In [1]: import numpy as np

In [2]: from numpy import linalg as LA

In [3]: np.set_printoptions(precision=1, suppress=True, linewidth=140)

In [4]: def rd(a):
   ...:     return np.round(a, 1) + 0
   ...: 

In [5]: E = np.load("x.npy")

In [6]: print(E)
[[ 0.6 -0.3 11.1  0.2  4.1  0.1]
 [-1.5  1.2 11.6  0.1  4.5 -0.5]
 [ 0.3 -1.   9.4 -0.4  5.   1.2]
 [-0.1  1.4  9.1  1.   5.   0.5]
 [ 1.3  0.5 10.5 -0.3  6.8  0.8]
 [-0.3 -1.2  8.4  0.   5.5 -0.4]
 [-1.4  1.   8.   1.1  3.8  0. ]
 [-1.5 -0.8 10.5 -0.4  5.5  0.4]
 [ 1.2  1.2  8.   0.4  4.7 -0.4]
 [ 0.3  0.5  9.5 -0.6  3.9  0.2]
 [ 0.9 -0.8  9.3  1.4  6.9 -1.1]
 [ 0.1  0.8 11.2 -0.3  3.6  1.1]
 [ 1.7  0.1  9.8 -0.8  3.9 -1.1]
 [ 1.7 -1.1 11.8  1.2  4.3 -0.4]
 [ 0.9  2.1 10.1 -2.1  5.9  0.6]
 [ 0.8 -0.6  9.5 -0.5  5.5  1.4]
 [ 0.9  1.9 10.4 -1.5  5.6  0.3]
 [ 1.   2.  10.7 -0.6  5.5 -1.3]
 [ 2.4  0.2  8.3 -1.1  4.3 -0.8]
 [ 0.8 -0.3 10.1 -1.3  3.1 -2.5]
 [-0.1  1.   8.6  0.5  6.   1.3]
 [-0.9  0.6  9.5 -1.1  5.1  1.3]
 [ 1.7  0.6  9.6 -0.6  5.6  1.8]
 [-0.9 -0.6  9.6 -1.   6.2 -0.1]
 [ 1.2  0.6  7.2  2.   5.5  0.3]
 [ 0.4 -0.2 11.  -1.8  6.1 -0.9]
 [ 1.5  1.   9.9  1.   4.7  1.1]
 [-0.5  0.3  9.8  0.5  4.8  0.2]
 [-1.7  1.1 11.5  0.6  3.4  0. ]
 [-0.1 -0.9  9.6  0.4  4.8  1. ]
 [-1.1 -0.4  9.4  0.5  5.7 -0.1]
 [-1.5  0.7  8.8 -0.6  4.4 -0.2]
 [-0.3  1.  11.7 -1.3  4.7  1.2]
 [ 1.4  0.3  9.9  0.   5.3 -0.4]]

In [7]: Xs = (E - E.mean(axis=0)) / E.std(axis=0)

In [8]: print(np.argwhere(np.abs(Xs) > 2))
[[10  4]
 [14  3]
 [19  4]
 [19  5]
 [24  2]
 [24  3]]

In [9]: coef = LA.lstsq(np.delete(Xs, 0, axis=1), Xs[:, 0])[0]

In [10]: print(rd(1 - np.var(Xs[:, 0] - np.delete(Xs, 0, axis=1) @ coef)))
0.0

In [11]: mat = np.loadtxt("mat.csv", delimiter=",")

In [12]: print(mat)
[[ 0.  0. -4.  0.]
 [ 0.  5.  0.  0.]
 [ 4.  0.  0.  0.]
 [ 0.  0.  0.  5.]]

In [13]: G = mat.T @ mat

In [14]: print(np.allclose(G, G.T))
True

In [15]: print(rd(LA.eigvalsh(G)[::-1]))
[25. 25. 16. 16.]

In [16]: print(np.diag(G))
[16. 25. 16. 25.]

In [17]: print(G)
[[16.  0.  0.  0.]
 [ 0. 25.  0.  0.]
 [ 0.  0. 16.  0.]
 [ 0.  0.  0. 25.]]

In [18]: X = np.load("w.npy")

In [19]: print(X)
[[-15.3 -13.4 -21.7]
 [-15.2 -13.7 -24.2]
 [-15.2 -11.5 -24.7]
 [-24.1   5.4  -2. ]
 [-23.1   6.1  -2.9]
 [-15.2 -12.7 -24.7]
 [-24.1   4.4  -2.4]
 [-23.4   3.2  -3.1]
 [-23.2   3.5  -1.7]
 [-24.    2.3  -1.3]]

In [20]: C = X[[7, 9]].astype(float)

In [21]: for _ in range(5):
    ...:     lab = LA.norm(X[:, None] - C, axis=-1).argmin(axis=1)
    ...:     C = np.array([X[lab == j].mean(axis=0) for j in range(2)])
    ...: 

In [22]: print(lab)
[0 0 0 1 1 0 1 1 1 1]

In [23]: print(np.abs(C[1] - C[0]).argmax())
2

In [24]: Xs = X - X.mean(axis=0)

In [25]: V = LA.svd(Xs)[2][:2]

In [26]: Y = Xs - Xs @ V.T @ V

In [27]: print(rd(np.cov(Xs @ V.T, rowvar=False)))
[[220.7   0. ]
 [  0.    1.8]]

In [28]: print(LA.norm(Y, axis=1).round(6).argmax())
4

In [29]: print(rd(Y.std(axis=0)))
[0.3 0.  0.1]

In [30]: F = np.load("test5.npy")

In [31]: print(F)
[[ 0  0 -4 -1  0  2  0]
 [ 0  4  0  0  3  0  0]
 [-4  0 -2  2  4 -1 -1]
 [-1  0  2  0 -1  2  2]
 [ 0  3  4 -1  0  0  2]
 [ 2  0 -1  2  0  2  0]
 [ 0  0 -1  2  2  0  2]]

In [32]: O, r_ = LA.qr(F)

In [33]: print(O.shape, r_.shape)
(7, 7) (7, 7)

In [34]: print(rd(O))
[[ 0.   0.  -0.7 -0.5 -0.4 -0.2  0.3]
 [ 0.  -0.8 -0.3  0.   0.1 -0.1 -0.5]
 [ 0.9  0.  -0.2  0.3 -0.1  0.3  0.1]
 [ 0.2  0.   0.4  0.  -0.7 -0.5 -0.3]
 [ 0.  -0.6  0.4 -0.1 -0.2  0.2  0.6]
 [-0.4  0.  -0.2  0.6 -0.5  0.4  0. ]
 [ 0.   0.  -0.2  0.5  0.2 -0.7  0.4]]

In [35]: K = np.loadtxt("a.csv", delimiter=",")

In [36]: print(rd(K))
[[ 0.9 -0.9 -1.  -2.5  0.  -0.7]
 [-1.9  0.2  0.8  1.9 -0.8  0.7]
 [ 2.2  0.2 -0.6 -1.5  1.1 -0.7]
 [ 2.   0.  -0.7 -1.8  0.9 -0.7]
 [ 0.  -1.2 -1.  -2.4 -0.6 -0.5]
 [-1.8  0.2  0.8  2.  -0.7  0.7]
 [ 2.1  1.3  0.3  0.7  1.6 -0.2]
 [-0.5  1.1  1.   2.5  0.3  0.6]
 [-1.6 -1.4 -0.6 -1.5 -1.4  0. ]
 [-0.3  1.1  1.   2.5  0.4  0.6]
 [-1.1  0.8  1.   2.4 -0.1  0.7]
 [-2.4 -0.8  0.2  0.6 -1.5  0.5]
 [-2.   0.   0.7  1.7 -1.   0.7]
 [ 2.2  1.1  0.1  0.3  1.6 -0.3]
 [ 1.8  1.4  0.5  1.2  1.5 -0.1]
 [-2.2 -0.3  0.6  1.4 -1.2  0.7]
 [-2.3 -0.5  0.4  1.1 -1.3  0.6]
 [-0.9 -1.4 -0.8 -2.  -1.1 -0.3]
 [-1.8  0.2  0.8  2.  -0.8  0.7]
 [ 2.3  0.4 -0.5 -1.2  1.3 -0.6]
 [ 1.6 -0.4 -0.9 -2.2  0.5 -0.7]]

In [37]: U, sv, Vt = LA.svd(K)

In [38]: V = Vt[:(sv > 1e-8).sum()]

In [39]: rng = np.random.default_rng(26778)

In [40]: x0 = K[9] + -2 * K[12] + rng.integers(2) * np.eye(6)[5]

In [41]: print(rd(x0))
[ 3.7  1.1 -0.4 -1.   2.3  0.2]

In [42]: print(np.allclose(V.T @ V @ x0, x0))
False

In [43]: print(rd(LA.norm(x0 - V.T @ V @ x0)))
1.0

In [44]: print(rd(np.diag(V.T @ V)))
[0.6 0.2 0.1 0.7 0.3 0.1]

In [45]: print(rd(V.T @ V))
[[ 0.6  0.2 -0.1 -0.1  0.4 -0.1]
 [ 0.2  0.2  0.1  0.3  0.2  0. ]
 [-0.1  0.1  0.1  0.3  0.   0.1]
 [-0.1  0.3  0.3  0.7  0.1  0.2]
 [ 0.4  0.2  0.   0.1  0.3 -0.1]
 [-0.1  0.   0.1  0.2 -0.1  0.1]]

In [46]: arr = np.loadtxt("layer7.csv", delimiter=",")

In [47]: print(arr)
[[  6.   3.   0.  -2.]
 [-10.  -5.   0.   4.]
 [-14.  -7.   0.   6.]
 [ -2.  -1.   0.   2.]]

In [48]: Y = arr / np.sqrt((arr ** 2).mean(axis=1, keepdims=True))

In [49]: print(rd(arr - arr.mean(axis=1, keepdims=True)))
[[  4.2   1.2  -1.8  -3.8]
 [ -7.2  -2.2   2.8   6.8]
 [-10.2  -3.2   3.8   9.8]
 [ -1.8  -0.8   0.2   2.2]]

In [50]: print(rd(Y[1]))
[-1.7 -0.8  0.   0.7]

In [51]: x0 = np.array([2, -1, 2, 1])

In [52]: h1 = np.maximum(arr @ x0, 0)

In [53]: print(np.flatnonzero(h1 > 1e-9))
[0]

In [54]: print(np.maximum(arr @ (3 * x0), 0))
[21.  0.  0.  0.]

In [55]: print(np.maximum(arr @ x0, 0) - np.maximum(-arr @ x0, 0))
[  7. -11. -15.  -1.]

In [56]: print(rd(np.tanh(arr @ x0)))
[ 1.  -1.  -1.  -0.8]

In [57]: print(arr * (h1 > 1e-9)[:, None])
[[ 6.  3.  0. -2.]
 [-0. -0.  0.  0.]
 [-0. -0.  0.  0.]
 [-0. -0.  0.  0.]]

In [58]: U, sv, Vt = LA.svd(arr)

In [59]: V = Vt[:(sv > 1e-8).sum()]

In [60]: x0 = arr[1] + -2 * arr[0] + rng.integers(2) * np.eye(4)[3]

In [61]: print(x0)
[-22. -11.   0.   9.]

In [62]: print(rd(LA.norm(x0 - V.T @ V @ x0)))
0.0

In [63]: U, sv, Vt = LA.svd(arr)

In [64]: print(np.argmax(sv[:-1] / (sv[1:] + 1e-6)) + 1)
2

In [65]: print(rd(sv))
[21.9  1.2  0.   0. ]

In [66]: Y = U[:, :2] @ np.diag(sv[:2]) @ Vt[:2]

In [67]: print(LA.matrix_rank(arr, rtol=0.05))
2

In [68]: print(rd(LA.norm(arr - Y) / LA.norm(arr)))
0.0

In [69]: print(rd(Y))
[[  6.   3.   0.  -2.]
 [-10.  -5.   0.   4.]
 [-14.  -7.   0.   6.]
 [ -2.  -1.   0.   2.]]

In [70]: print(np.abs(np.diag(LA.qr(Y)[1])) > 1e-9)
[ True False False  True]

In [71]: print(LA.lstsq(Y[:-1].T, Y[-1])[2])
2

In [72]: m1 = np.load("m.npy")

In [73]: print(m1)
[[ -4  12 -16   5 -15  20]
 [  0   4 -20   0  -5  25]
 [  4  -8   8  -5  10 -10]
 [  1  -3   4  -5  15 -20]
 [  0  -1   5   0   5 -25]
 [ -1   2  -2   5 -10  10]]

In [74]: Y = m1[0, 0] * m1[1:] - np.outer(m1[1:, 0], m1[0])

In [75]: print(Y)
[[   0  -16   80    0   20 -100]
 [   0  -16   32    0   20  -40]
 [   0    0    0   15  -45   60]
 [   0    4  -20    0  -20  100]
 [   0    4   -8  -15   25  -20]]

In [76]: print(rd(m1[:, 0] / m1[0, 0]))
[ 1.   0.  -1.  -0.2  0.   0.2]

In [77]: print(LA.matrix_rank(Y), LA.matrix_rank(m1))
5 6

In [78]: print(np.flatnonzero(~Y.round(6).any(axis=1)))
[]

In [79]: x0 = np.array([3, -5, -2, -2, -1, 1])

In [80]: rhs = E @ x0

In [81]: print(rd(LA.lstsq(E, rhs)[0]))
[ 3. -5. -2. -2. -1.  1.]

In [82]: try:
    ...:     LA.solve(E, rhs)
    ...: except LA.LinAlgError as e:
    ...:     print(repr(e))
    ...: 
LinAlgError('Last 2 dimensions of the array must be square')

In [83]: rhs = rhs + 0.1 * rng.normal(size=34)

In [84]: print(rd(rhs))
[-23.1 -38.8 -16.1 -32.  -25.  -17.6 -31.2 -25.9 -24.4 -23.2 -22.7 -28.  -18.6 -19.9 -29.  -16.6 -30.  -34.2 -13.6 -19.2 -28.2 -26.1 -19.8
 -23.1 -23.  -23.  -25.7 -28.2 -38.3 -19.6 -26.9 -28.9 -30.3 -22.8]

In [85]: coef, *_ = LA.lstsq(E, rhs)

In [86]: print(rd(E.T @ (rhs - E @ coef)))
[0. 0. 0. 0. 0. 0.]

In [87]: print(rd(coef))
[ 3. -5. -2. -2. -1.  1.]

In [88]: print(rd(LA.norm(rhs - E @ coef)))
0.7
